$ ipython --no-banner

In [1]: import numpy as np

In [2]: import numpy.linalg as la

In [3]: np.set_printoptions(suppress=True, linewidth=120)

In [4]: F = np.load("block19.npy")

In [5]: print(F)
[[ 5  6  7  8  9 10 11]
 [12 13 14 15 16 17 18]
 [19 20 21 22 23 24 25]]

In [6]: print(np.round(la.svd(F, compute_uv=False), 1) + 0)
[74.1  3.2  0. ]

In [7]: print(np.count_nonzero(F))
21

In [8]: print(round(float(la.norm(F)), 1))
74.1

In [9]: print(F.sum(axis=0))
[36 39 42 45 48 51 54]

In [10]: print(F.shape)
(3, 7)

In [11]: print(F - F[0])
[[ 0  0  0  0  0  0  0]
 [ 7  7  7  7  7  7  7]
 [14 14 14 14 14 14 14]]

In [12]: F[3]
IndexError: index 3 is out of bounds for axis 0 with size 3


In [13]: f = np.array([1, -2, 0, 0, -1]) + 0.5

In [14]: feats = np.outer(f, f) / (f @ f)

In [15]: print(feats.round(1) + 0)
[[ 0.4 -0.4  0.1  0.1 -0.1]
 [-0.4  0.4 -0.1 -0.1  0.1]
 [ 0.1 -0.1  0.   0.   0. ]
 [ 0.1 -0.1  0.   0.   0. ]
 [-0.1  0.1  0.   0.   0. ]]

In [16]: Uu, sv, VT = la.svd(feats, full_matrices=False)

In [17]: print(np.round(VT @ VT.T, 1) + 0)
[[1. 0. 0. 0. 0.]
 [0. 1. 0. 0. 0.]
 [0. 0. 1. 0. 0.]
 [0. 0. 0. 1. 0.]
 [0. 0. 0. 0. 1.]]

In [18]: print(Uu.shape, sv.shape, VT.shape)
(5, 5) (5,) (5, 5)

In [19]: print(np.allclose(Uu * sv @ VT, feats))
True

In [20]: print(np.cumsum(sv ** 2) / np.sum(sv ** 2))
[1. 1. 1. 1. 1.]

In [21]: rng = np.random.default_rng(14)

In [22]: lab = rng.integers(0, 2, 8)

In [23]: arr = np.array([[-1, -2, 1, 2, 1, -1, -1, -1],
    ...:     [0, 1, 3, 1, -1, 2, -1, 1],
    ...:     [-1, 0, 1, 2, -1, -3, -1, -3],
    ...:     [-3, -2, -2, 2, 3, 0, 2, -1],
    ...:     [0, -2, 1, 2, -2, -3, -2, 3],
    ...:     [-2, 3, -1, 2, 3, -1, 3, 2],
    ...:     [2, 1, 3, -3, 0, -2, 2, 3],
    ...:     [-1, 3, 1, -1, 2, -1, 3, 0]]) * (lab[:, None] == lab)

In [24]: print(arr)
[[-1  0  0  2  1  0 -1  0]
 [ 0  1  3  0  0  2  0  1]
 [ 0  0  1  0  0 -3  0 -3]
 [-3  0  0  2  3  0  2  0]
 [ 0  0  0  2 -2  0 -2  0]
 [ 0  3 -1  0  0 -1  0  2]
 [ 2  0  0 -3  0  0  2  0]
 [ 0  3  1  0  0 -1  0  0]]

In [25]: f = np.array([-3, 3, -2, 3, -2, 1, -2, 1])

In [26]: other = arr + np.outer(f, np.eye(8)[7])

In [27]: print(la.matrix_rank(other - arr))
1

In [28]: print(other)
[[-1.  0.  0.  2.  1.  0. -1. -3.]
 [ 0.  1.  3.  0.  0.  2.  0.  4.]
 [ 0.  0.  1.  0.  0. -3.  0. -5.]
 [-3.  0.  0.  2.  3.  0.  2.  3.]
 [ 0.  0.  0.  2. -2.  0. -2. -2.]
 [ 0.  3. -1.  0.  0. -1.  0.  3.]
 [ 2.  0.  0. -3.  0.  0.  2. -2.]
 [ 0.  3.  1.  0.  0. -1.  0.  1.]]

In [29]: print(la.matrix_rank(la.inv(other) - la.inv(arr), tol=1e-8))
1
